$ python3 -q
>>> import numpy as np
>>> np.set_printoptions(suppress=True, linewidth=100)
>>> def rnd(a):
...     return np.round(a, 2) + 0
... 
>>> M2 = np.array([[1, -1, 0], [3, -3, -2], [0, -3, 2]])
>>> mat = M2 - M2.T
>>> mat
array([[ 0, -4,  0],
       [ 4,  0,  1],
       [ 0, -1,  0]])
>>> np.linalg.matrix_rank(mat, rtol=0.1)
np.int64(2)
>>> Uu, sig, vt = np.linalg.svd(mat)
>>> np.argmax(sig[:-1] / (sig[1:] + 1e-6)) + 1
np.int64(2)
>>> rnd(sig)
array([4.12, 4.12, 0.  ])
>>> M2 = Uu[:, :2] @ np.diag(sig[:2]) @ vt[:2]
>>> rnd(np.linalg.norm(mat - M2) / np.linalg.norm(mat))
np.float64(0.0)
>>> rnd(np.linalg.norm(mat - M2, 2)), sig[2]
(np.float64(0.0), np.float64(-0.0))
>>> np.linalg.matrix_rank(M2)
np.int64(2)
>>> x0 = np.array([9, 6, -5])
>>> h1 = np.maximum(mat @ x0, 0)
>>> np.maximum(mat @ x0, 0) - np.maximum(-mat @ x0, 0)
array([-24,  31,  -6])
>>> rnd(np.tanh(mat @ x0))
array([-1.,  1., -1.])
>>> mat.T @ h1
array([124,   0,  31])
>>> mat * (h1 > 1e-9)[:, None]
array([[0, 0, 0],
       [4, 0, 1],
       [0, 0, 0]])
>>> m1 = np.load("layer2.npy")
>>> m1
array([[0, 7, 2],
       [0, 1, 2],
       [0, 4, 2],
       [0, 1, 2],
       [0, 0, 2],
       [0, 7, 2],
       [0, 7, 2],
       [0, 1, 2],
       [6, 0, 2],
       [9, 0, 2],
       [0, 1, 2],
       [3, 0, 2],
       [9, 0, 2],
       [3, 0, 2],
       [3, 0, 2],
       [0, 7, 2],
       [3, 0, 2],
       [3, 0, 2],
       [6, 0, 2],
       [0, 0, 2],
       [9, 0, 2],
       [0, 0, 2],
       [0, 1, 2],
       [9, 0, 2],
       [0, 4, 2],
       [0, 4, 2],
       [0, 7, 2]])
>>> np.linalg.matrix_rank(m1)
np.int64(3)
>>> m1.shape
(27, 3)
>>> rnd(np.linalg.svd(m1, compute_uv=False))
array([22.13, 18.11,  5.4 ])
>>> m1 - m1[0]
array([[ 0,  0,  0],
       [ 0, -6,  0],
       [ 0, -3,  0],
       [ 0, -6,  0],
       [ 0, -7,  0],
       [ 0,  0,  0],
       [ 0,  0,  0],
       [ 0, -6,  0],
       [ 6, -7,  0],
       [ 9, -7,  0],
       [ 0, -6,  0],
       [ 3, -7,  0],
       [ 9, -7,  0],
       [ 3, -7,  0],
       [ 3, -7,  0],
       [ 0,  0,  0],
       [ 3, -7,  0],
       [ 3, -7,  0],
       [ 6, -7,  0],
       [ 0, -7,  0],
       [ 9, -7,  0],
       [ 0, -7,  0],
       [ 0, -6,  0],
       [ 9, -7,  0],
       [ 0, -3,  0],
       [ 0, -3,  0],
       [ 0,  0,  0]])
>>> rnd(np.linalg.norm(m1))
np.float64(29.1)
>>> O, evecs = np.linalg.qr(m1[:, :2])[0], np.linalg.qr(m1[:, 2:])[0]
>>> sig = np.linalg.svd(O.T @ evecs, compute_uv=False)
>>> rnd(np.linalg.norm(O @ O.T - evecs @ evecs.T, 2))
np.float64(1.0)
>>> rnd(np.degrees(np.arccos(sig.clip(0, 1))))
array([35.1])
>>> (sig > 0.9).sum()
np.int64(0)
>>> W0 = np.load("data.npy")
>>> W0
array([[1.  , 0.5 , 0.25, 0.12],
       [0.5 , 1.  , 0.5 , 0.25],
       [0.25, 0.5 , 1.  , 0.5 ],
       [0.12, 0.25, 0.5 , 1.  ]])
>>> rnd(np.linalg.norm(W0[3] - W0[2]))
np.float64(0.76)
>>> np.linalg.norm(W0, axis=1).argmax()
np.int64(1)
>>> rnd(np.linalg.norm(W0, axis=0))
array([1.15, 1.25, 1.25, 1.15])
